$ ipython --no-banner

In [1]: import numpy as np

In [2]: np.set_printoptions(precision=2, suppress=True, linewidth=140)

In [3]: u = np.array([1, -1, 1, -1, 2, -2, 0, 0, -3, -2, -1, -1, 0])

In [4]: arr = u[np.abs(np.subtract.outer(np.arange(13), np.arange(13)))]

In [5]: arr
Out[5]: 
array([[ 1, -1,  1, -1,  2, -2,  0,  0, -3, -2, -1, -1,  0],
       [-1,  1, -1,  1, -1,  2, -2,  0,  0, -3, -2, -1, -1],
       [ 1, -1,  1, -1,  1, -1,  2, -2,  0,  0, -3, -2, -1],
       [-1,  1, -1,  1, -1,  1, -1,  2, -2,  0,  0, -3, -2],
       [ 2, -1,  1, -1,  1, -1,  1, -1,  2, -2,  0,  0, -3],
       [-2,  2, -1,  1, -1,  1, -1,  1, -1,  2, -2,  0,  0],
       [ 0, -2,  2, -1,  1, -1,  1, -1,  1, -1,  2, -2,  0],
       [ 0,  0, -2,  2, -1,  1, -1,  1, -1,  1, -1,  2, -2],
       [-3,  0,  0, -2,  2, -1,  1, -1,  1, -1,  1, -1,  2],
       [-2, -3,  0,  0, -2,  2, -1,  1, -1,  1, -1,  1, -1],
       [-1, -2, -3,  0,  0, -2,  2, -1,  1, -1,  1, -1,  1],
       [-1, -1, -2, -3,  0,  0, -2,  2, -1,  1, -1,  1, -1],
       [ 0, -1, -1, -2, -3,  0,  0, -2,  2, -1,  1, -1,  1]])

In [6]: # equal to its transpose

In [7]: u = np.array([-1, -3, 1])

In [8]: np.cross(arr[9, :3], arr[11, :3])
Out[8]: array([ 6, -4, -1])

In [9]: np.polyval(u, arr[9])
Out[9]: array([ 3,  1,  1,  1,  3, -9,  3, -3,  3, -3,  3, -3,  3])

In [10]: np.correlate(arr[9], arr[11], "full")
Out[10]: array([ 2,  1, -1,  1,  1, -5,  3,  0,  7, -4, 26, -3, 14,  1,  5, -5,  4, -4,  1,  1, -1,  1,  2,  0,  1])

In [11]: rng = np.random.default_rng(22)

In [12]: z = rng.permutation(13)

In [13]: z
Out[13]: array([ 6,  5,  3,  7,  1,  8,  9,  2, 12, 10,  0,  4, 11])

In [14]: out = arr[z][:, z]

In [15]: np.trace(out)
Out[15]: np.int64(13)

In [16]: print(np.allclose(out, arr))
False

In [17]: np.diag(out)
Out[17]: array([1, 1, 1, 1, 1, 1, 1, 1, 1, 1, 1, 1, 1])

In [18]: print(np.all(np.linalg.eigvalsh(arr) > 0))
False

In [19]: X = np.array([[-4, -14, -7, -11],
    ...:     [17, 11, 12, 9],
    ...:     [20, 18, 14, 12],
    ...:     [-14, 1, -19, -16],
    ...:     [-6, -14, -4, -6],
    ...:     [-13, -11, -18, -19],
    ...:     [-8, 10, -6, 0],
    ...:     [-25, -20, -22, -20],
    ...:     [-6, -9, -13, -16]])

In [20]: t3 = np.stack([X, 3 * X, X[::-1]])

In [21]: t3.sum(axis=0)
Out[21]: 
array([[-22, -65, -41, -60],
       [ 43,  24,  26,  16],
       [ 72,  82,  50,  48],
       [-69,  -7, -94, -83],
       [-30, -70, -20, -30],
       [-66, -43, -91, -92],
       [-12,  58, -10,  12],
       [-83, -69, -76, -71],
       [-28, -50, -59, -75]])

In [22]: (t3 @ X.T).shape
Out[22]: (3, 9, 9)

In [23]: np.linalg.matrix_rank(t3.reshape(3, -1))
Out[23]: np.int64(2)

In [24]: np.linalg.norm(t3, axis=(1, 2))
Out[24]: array([ 82.49, 247.48,  82.49])

In [25]: np.linalg.matrix_rank(t3)
Out[25]: array([3, 3, 3])

In [26]: print(np.linalg.matrix_rank(X, rtol=0.1))
3

In [27]: np.linalg.cond(X) > 100
Out[27]: np.True_

In [28]: [round(float(x), 2) for x in np.linalg.svd(X, compute_uv=False)[:3]]
Out[28]: [78.06, 22.53, 14.3]

In [29]: left, sv, VT = np.linalg.svd(X)

In [30]: vecs = VT[:(sv > 1e-8).sum()]

In [31]: vec = X[1] + 3 * X[3] + rng.integers(2) * np.eye(4)[2]

In [32]: vec
Out[32]: array([-25.,  14., -44., -39.])

In [33]: np.allclose(vecs.T @ vecs @ vec, vec)
Out[33]: False

In [34]: np.linalg.matrix_rank(np.vstack([X, vec]))
Out[34]: np.int64(4)

In [35]: J = np.load("arr.npy")

In [36]: J
Out[36]: 
array([[-4.85, -0.56,  0.65, -0.97,  5.15],
       [ 1.31, -4.26,  1.4 , -1.48,  1.53],
       [ 0.9 ,  2.86, -1.85,  0.72, -2.47],
       [ 4.48,  5.78, -0.76,  3.91, -4.25],
       [ 0.75,  5.39, -0.34,  2.7 , -1.27],
       [ 0.11,  3.02, -1.11,  1.02, -2.05],
       [-2.83, -5.4 ,  0.33, -3.83,  3.51],
       [-0.32, -2.51, -1.78, -1.98, -1.47],
       [ 1.22, -2.54, -1.59, -1.21, -1.83],
       [ 0.23, -2.88,  0.75, -1.19, -0.49],
       [ 2.92, -1.19,  1.53,  1.18, -0.96],
       [ 3.16, -7.12,  1.85, -1.46,  0.5 ],
       [-0.83,  3.35, -0.36,  1.46, -1.71],
       [-2.62, -1.12,  2.25, -0.43,  3.57],
       [-2.87, -3.11,  1.05, -1.91,  3.05],
       [ 1.11, -4.84,  0.03, -1.44, -1.52],
       [ 0.75, -0.56,  3.57,  0.62,  1.39],
       [ 0.  , -6.03,  1.6 , -2.08,  1.03]])

In [37]: Xs = J - J.mean(axis=0)

In [38]: left, sv, VT = np.linalg.svd(Xs, full_matrices=False)

In [39]: np.round(sv ** 2 / (sv ** 2).sum(), 2) + 0
Out[39]: array([0.66, 0.24, 0.09, 0.01, 0.  ])

In [40]: np.abs(VT[0]).argmax()
Out[40]: np.int64(1)

In [41]: np.abs(VT[-1])
Out[41]: array([0.24, 0.39, 0.3 , 0.84, 0.02])

In [42]: VT[0] * np.sign(VT[0, np.abs(VT[0]).argmax()])
Out[42]: array([ 0.23,  0.78, -0.16,  0.38, -0.41])

In [43]: print(np.abs(left[:, 0]).argmax())
3

In [44]: Xs = (J - J.mean(axis=0)) / J.std(axis=0)

In [45]: Xs.std(axis=0)
Out[45]: array([1., 1., 1., 1., 1.])

In [46]: c = np.linalg.lstsq(np.delete(Xs, 1, axis=1), Xs[:, 1])[0]

In [47]: c
Out[47]: array([-0.39, -0.26,  1.02, -0.03])

In [48]: np.abs(c).argmax()
Out[48]: np.int64(2)
